% ipython --no-banner

In [1]: import numpy as np

In [2]: import numpy.linalg as la

In [3]: np.set_printoptions(precision=1, suppress=True, linewidth=140, floatmode="fixed")

In [4]: W0 = np.loadtxt("dump.csv", delimiter=",")

In [5]: W0
Out[5]: 
array([[0.5, 0.0, 0.5, 0.0],
       [0.3, 0.3, 0.3, 0.0],
       [0.0, 0.5, 0.5, 0.0],
       [0.3, 0.0, 0.0, 0.7]])

In [6]: round(la.det(2 * W0), 1), round(float(la.det(W0)), 1)
Out[6]: (np.float64(0.9), 0.1)

In [7]: round(la.det(W0[::-1]), 1)
Out[7]: np.float64(0.1)

In [8]: np.einsum("ii->", W0)
Out[8]: np.float64(2.0)

In [9]: round(float(np.einsum("ij,ji->", W0, W0)), 1)
Out[9]: 1.4

In [10]: J = np.array([[-8, 9, -6, -8], [0, -2, 1, -9], [-4, 8, -8, -4], [-2, -1, -6, 0]])

In [11]: J
Out[11]: 
array([[-8,  9, -6, -8],
       [ 0, -2,  1, -9],
       [-4,  8, -8, -4],
       [-2, -1, -6,  0]])

In [12]: J @ J
Out[12]: 
array([[ 104, -130,  153,    7],
       [  14,   21,   44,   14],
       [  72, -112,  120,   -8],
       [  40,  -64,   59,   49]])

In [13]: (J - J.T) / 2
Out[13]: 
array([[ 0.0,  4.5, -1.0, -3.0],
       [-4.5,  0.0, -3.5, -4.0],
       [ 1.0,  3.5,  0.0,  1.0],
       [ 3.0,  4.0, -1.0,  0.0]])

In [14]: (J + J.T) / 2
Out[14]: 
array([[-8.0,  4.5, -5.0, -5.0],
       [ 4.5, -2.0,  4.5, -5.0],
       [-5.0,  4.5, -8.0, -5.0],
       [-5.0, -5.0, -5.0,  0.0]])

In [15]: rng = np.random.default_rng(17)

In [16]: A = np.eye(4, dtype=int)[rng.permutation(4)] * np.array([1, 0, -2, 0])

In [17]: A
Out[17]: 
array([[ 1,  0,  0,  0],
       [ 0,  0, -2,  0],
       [ 0,  0,  0,  0],
       [ 0,  0,  0,  0]])

In [18]: x0 = np.array([0, 3, 3, 3])

In [19]: target = W0 @ x0

In [20]: target
Out[20]: array([1.5, 2.0, 3.0, 2.0])

In [21]: la.solve(W0, target + W0[:, 3])
Out[21]: array([0.0, 3.0, 3.0, 4.0])

In [22]: la.solve(W0, -3 * target)
Out[22]: array([ 0.0, -9.0, -9.0, -9.0])

In [23]: la.solve(W0, target)
Out[23]: array([0.0, 3.0, 3.0, 3.0])

In [24]: arr = np.array([[0, 0, 0], [-4, -4, -2], [-6, -6, -3]])

In [25]: np.round(la.norm(arr, 2) / la.norm(arr), 1)
Out[25]: np.float64(1.0)

In [26]: [round(float(x), 1) for x in la.svd(arr, compute_uv=False)[:3]]
Out[26]: [10.8, 0.0, 0.0]

In [27]: la.matrix_rank(arr, rtol=0.1)
Out[27]: np.int64(1)

In [28]: hat = np.triu(np.array([[0, -2, -3], [2, 1, 1], [1, 1, 3]]), 1) + np.eye(3)

In [29]: Y = hat @ arr @ la.inv(hat)

In [30]: la.matrix_rank(Y)
Out[30]: np.int64(1)

In [31]: np.allclose(arr, arr.T)
Out[31]: False

In [32]: la.matrix_power(arr, 2)
Out[32]: 
array([[ 0,  0,  0],
       [28, 28, 14],
       [42, 42, 21]])

In [33]: round(la.det(arr), 1)
Out[33]: np.float64(0.0)

In [34]: np.trace(arr)
Out[34]: np.int64(-7)

In [35]: (arr + arr.T) / 2
Out[35]: 
array([[ 0.0, -2.0, -3.0],
       [-2.0, -4.0, -4.0],
       [-3.0, -4.0, -3.0]])

In [36]: np.allclose(arr @ arr.T, arr.T @ arr)
Out[36]: False

In [37]: z = rng.permutation(3)

In [38]: z
Out[38]: array([1, 0, 2])

In [39]: Y = arr[z][:, z]

In [40]: Y
Out[40]: 
array([[-4, -4, -2],
       [ 0,  0,  0],
       [-6, -6, -3]])

In [41]: np.allclose(arr[:-1].T @ la.lstsq(arr[:-1].T, arr[-1])[0], arr[-1])
Out[41]: True

In [42]: feats = rng.normal(size=(17, 3)) + 3 * np.array([0, 2, -1])

In [43]: feats
Out[43]: 
array([[-1.3,  4.1, -3.0],
       [-0.8,  5.1, -3.2],
       [-0.1,  3.7, -2.1],
       [-2.0,  7.9, -2.4],
       [-0.5,  7.3, -3.0],
       [ 0.7,  6.1, -1.9],
       [ 1.1,  5.1, -3.6],
       [ 0.3,  5.8, -5.3],
       [ 2.0,  3.8, -5.1],
       [-1.3,  6.6, -1.2],
       [-0.2,  5.6, -2.8],
       [-0.4,  6.1, -4.1],
       [ 0.4,  6.4, -5.4],
       [-0.1,  6.2, -2.4],
       [-0.8,  4.7, -4.0],
       [ 0.5,  5.1, -3.8],
       [ 1.1,  5.2, -3.9]])

In [44]: z = feats[:, 1] > np.median(feats[:, 1])

In [45]: u = feats[z].mean(axis=0) - feats[~z].mean(axis=0)

In [46]: z.astype(int)
Out[46]: array([0, 0, 0, 1, 1, 1, 0, 1, 0, 1, 0, 1, 1, 1, 0, 0, 0])
